In [1]: import numpy as np

In [2]: import numpy.linalg as la

In [3]: np.set_printoptions(suppress=True, linewidth=160)

In [4]: M = np.loadtxt("arr.csv", delimiter=",")

In [5]: M.round(3)
Out[5]: 
array([[ 2.195, -0.13 , -2.041],
       [ 0.366,  2.971,  0.204],
       [-2.012,  0.398, -2.189]])

In [6]: x0 = np.array([4, 4, -1])

In [7]: target = M @ x0

In [8]: target.round(3)
Out[8]: array([10.3  , 13.142, -4.266])

In [9]: np.round(la.solve(M, M[:, 1]), 3) + 0
Out[9]: array([0., 1., 0.])

In [10]: np.round(la.solve(M, -1 * target), 3)
Out[10]: array([-4., -4.,  1.])

In [11]: np.round(la.solve(M, target + M[:, 2]), 3) + 0
Out[11]: array([4., 4., 0.])

In [12]: np.round(la.solve(M.T, M[1]), 3) + 0
Out[12]: array([0., 1., 0.])

In [13]: u = np.array([3, -4])

In [14]: np.round(np.convolve(M[2], u), 3)
Out[14]: array([-6.036,  9.243, -8.161,  8.757])

In [15]: np.round(np.array([np.convolve(row, u, "same") for row in M]), 3)
Out[15]: 
array([[  6.585,  -9.17 ,  -5.602],
       [  1.097,   7.449, -11.27 ],
       [ -6.036,   9.243,  -8.161]])

In [16]: hat = np.triu(np.array([[8, -9, 5], [1, 3, -3], [3, 2, 4]]), 1) + np.eye(3)

In [17]: M2 = hat @ M @ la.inv(hat)

In [18]: la.matrix_rank(M2)
Out[18]: np.int64(3)

In [19]: round(float(np.trace(M2)), 3), round(np.trace(M), 3)
Out[19]: (2.976, np.float64(2.976))

In [20]: round(la.det(M2), 3)
Out[20]: np.float64(-27.0)

In [21]: np.round(la.pinv(M), 3)
Out[21]: 
array([[ 0.244,  0.041, -0.224],
       [-0.014,  0.33 ,  0.044],
       [-0.227,  0.023, -0.243]])

In [22]: np.round(M @ M.T, 3) + 0
Out[22]: 
array([[9., 0., 0.],
       [0., 9., 0.],
       [0., 0., 9.]])
